$ ipython --no-banner

In [1]: import numpy as np

In [2]: import numpy.linalg as la

In [3]: np.set_printoptions(suppress=True, linewidth=160)

In [4]: tidy = lambda a: np.round(a, 1) + 0

In [5]: mat = np.load("w.npy")

In [6]: mat
Out[6]: 
array([[ 28.4,  13.1,  14.3,  29.1,  12.4,  -6.7,  -3.9,  16.7,   9.8,  -3.8,  -8.6],
       [ 16.2,  -6. ,  -0.9,  26.9,  23.2, -26.1, -32.7,  18.1,  12. ,  -9.9,  25. ],
       [ -0.4, -17.2,  -9.1,  13.9,  18.8, -31.6, -39.6,  14.1,   6.6, -12.4,  36.2],
       [  0.4,  11. ,  12. ,  -7. , -16. ,   9.9,  23. ,  -0.2,  -7. ,   2.4, -27.2],
       [-11.4, -11.3,   5.8,  -3.2,  -7.7, -33.2, -17.9,  18.9,  -8.1, -16.1,   5.6],
       [-15.8, -17.1,  -5.3,  -6.2,  -0.4, -28. , -23.6,   9.8,  -5.1, -11.7,  19.7],
       [-24.1,  -8.7,   2.6, -22.1, -20.7, -14.5,   1.9,   3.7, -14.9,  -7.9,  -5.6],
       [-19.4, -12.8, -16.5, -18.7,  -2.5,   4.6,  -4.2, -15.2,  -4.2,   4.5,  15.8],
       [-19.8, -10.1, -10.2, -20.1,  -8.2,   2.8,   1.1, -11.1,  -6.5,   2.1,   7. ],
       [ 15.8,  26.4,  23. ,   2.6, -16.7,  22.3,  39.1,   2.5,  -3.8,   6. , -47. ],
       [-15.7, -11.9,  -5. , -10.8,  -4.9, -14. , -11.2,   1.4,  -6.1,  -6. ,  11. ],
       [  7.3, -14. ,  -4.8,  23.1,  22.4, -36. , -43.5,  19.2,   9.9, -14.4,  35.2],
       [ 16.3,  -0.5,  -3.7,  20. ,  19.4,  -4.5, -15.5,   3.8,  11.4,  -0.2,  15.6],
       [  0.6,  -3.1, -20.9,  -4.1,  15.6,  28.4,   2.2, -26.1,   9.1,  15.8,  17.7]])

In [7]: tidy(la.norm(mat, 1)), tidy(la.norm(mat, np.inf))
Out[7]: (np.float64(277.2), np.float64(229.8))

In [8]: tidy(la.norm(mat[10] - mat[8]))
Out[8]: np.float64(28.6)

In [9]: tidy(la.norm(mat, axis=1))
Out[9]: array([52. , 67.1, 72.1, 44.6, 50. , 51. , 46.1, 41.5, 36. , 77.8, 32.7, 80.1, 41.3, 53.3])

In [10]: tidy(la.norm(mat, "nuc"))
Out[10]: np.float64(350.2)

In [11]: tidy(la.norm(mat) ** 2 / la.norm(mat, 2) ** 2)
Out[11]: np.float64(1.7)

In [12]: rng = np.random.default_rng(633398)

In [13]: labels = rng.permutation(11)

In [14]: B = mat[:, labels] * rng.choice([-1, 1], 11)

In [15]: B
Out[15]: 
array([[ 29.1,   3.8,   6.7,  13.1,  -8.6, -16.7, -14.3,   3.9,   9.8, -12.4, -28.4],
       [ 26.9,   9.9,  26.1,  -6. ,  25. , -18.1,   0.9,  32.7,  12. , -23.2, -16.2],
       [ 13.9,  12.4,  31.6, -17.2,  36.2, -14.1,   9.1,  39.6,   6.6, -18.8,   0.4],
       [ -7. ,  -2.4,  -9.9,  11. , -27.2,   0.2, -12. , -23. ,  -7. ,  16. ,  -0.4],
       [ -3.2,  16.1,  33.2, -11.3,   5.6, -18.9,  -5.8,  17.9,  -8.1,   7.7,  11.4],
       [ -6.2,  11.7,  28. , -17.1,  19.7,  -9.8,   5.3,  23.6,  -5.1,   0.4,  15.8],
       [-22.1,   7.9,  14.5,  -8.7,  -5.6,  -3.7,  -2.6,  -1.9, -14.9,  20.7,  24.1],
       [-18.7,  -4.5,  -4.6, -12.8,  15.8,  15.2,  16.5,   4.2,  -4.2,   2.5,  19.4],
       [-20.1,  -2.1,  -2.8, -10.1,   7. ,  11.1,  10.2,  -1.1,  -6.5,   8.2,  19.8],
       [  2.6,  -6. , -22.3,  26.4, -47. ,  -2.5, -23. , -39.1,  -3.8,  16.7, -15.8],
       [-10.8,   6. ,  14. , -11.9,  11. ,  -1.4,   5. ,  11.2,  -6.1,   4.9,  15.7],
       [ 23.1,  14.4,  36. , -14. ,  35.2, -19.2,   4.8,  43.5,   9.9, -22.4,  -7.3],
       [ 20. ,   0.2,   4.5,  -0.5,  15.6,  -3.8,   3.7,  15.5,  11.4, -19.4, -16.3],
       [ -4.1, -15.8, -28.4,  -3.1,  17.7,  26.1,  20.9,  -2.2,   9.1, -15.6,  -0.6]])

In [16]: U, _, Vh = la.svd(mat.T @ B)

In [17]: tidy(la.lstsq(mat, B)[0])
Out[17]: 
array([[ 0.,  0.,  0.,  0.,  0.,  0.,  0.,  0.,  0.,  0., -1.],
       [ 0.,  0.,  0.,  1.,  0.,  0.,  0.,  0.,  0.,  0.,  0.],
       [ 0.,  0.,  0.,  0.,  0.,  0., -1.,  0.,  0.,  0.,  0.],
       [ 1.,  0.,  0.,  0.,  0.,  0.,  0.,  0.,  0.,  0.,  0.],
       [ 0.,  0.,  0.,  0.,  0.,  0.,  0.,  0.,  0., -1.,  0.],
       [ 0.,  0., -1.,  0.,  0.,  0.,  0.,  0.,  0.,  0.,  0.],
       [ 0.,  0.,  0.,  0.,  0.,  0.,  0., -1.,  0.,  0.,  0.],
       [ 0.,  0.,  0.,  0.,  0., -1.,  0.,  0.,  0.,  0.,  0.],
       [ 0.,  0.,  0.,  0.,  0.,  0.,  0.,  0.,  1.,  0.,  0.],
       [ 0., -1.,  0.,  0.,  0.,  0.,  0.,  0.,  0.,  0.,  0.],
       [ 0.,  0.,  0.,  0.,  1.,  0.,  0.,  0.,  0.,  0.,  0.]])

In [18]: labels
Out[18]: array([ 3,  9,  5,  1, 10,  7,  2,  6,  8,  4,  0])
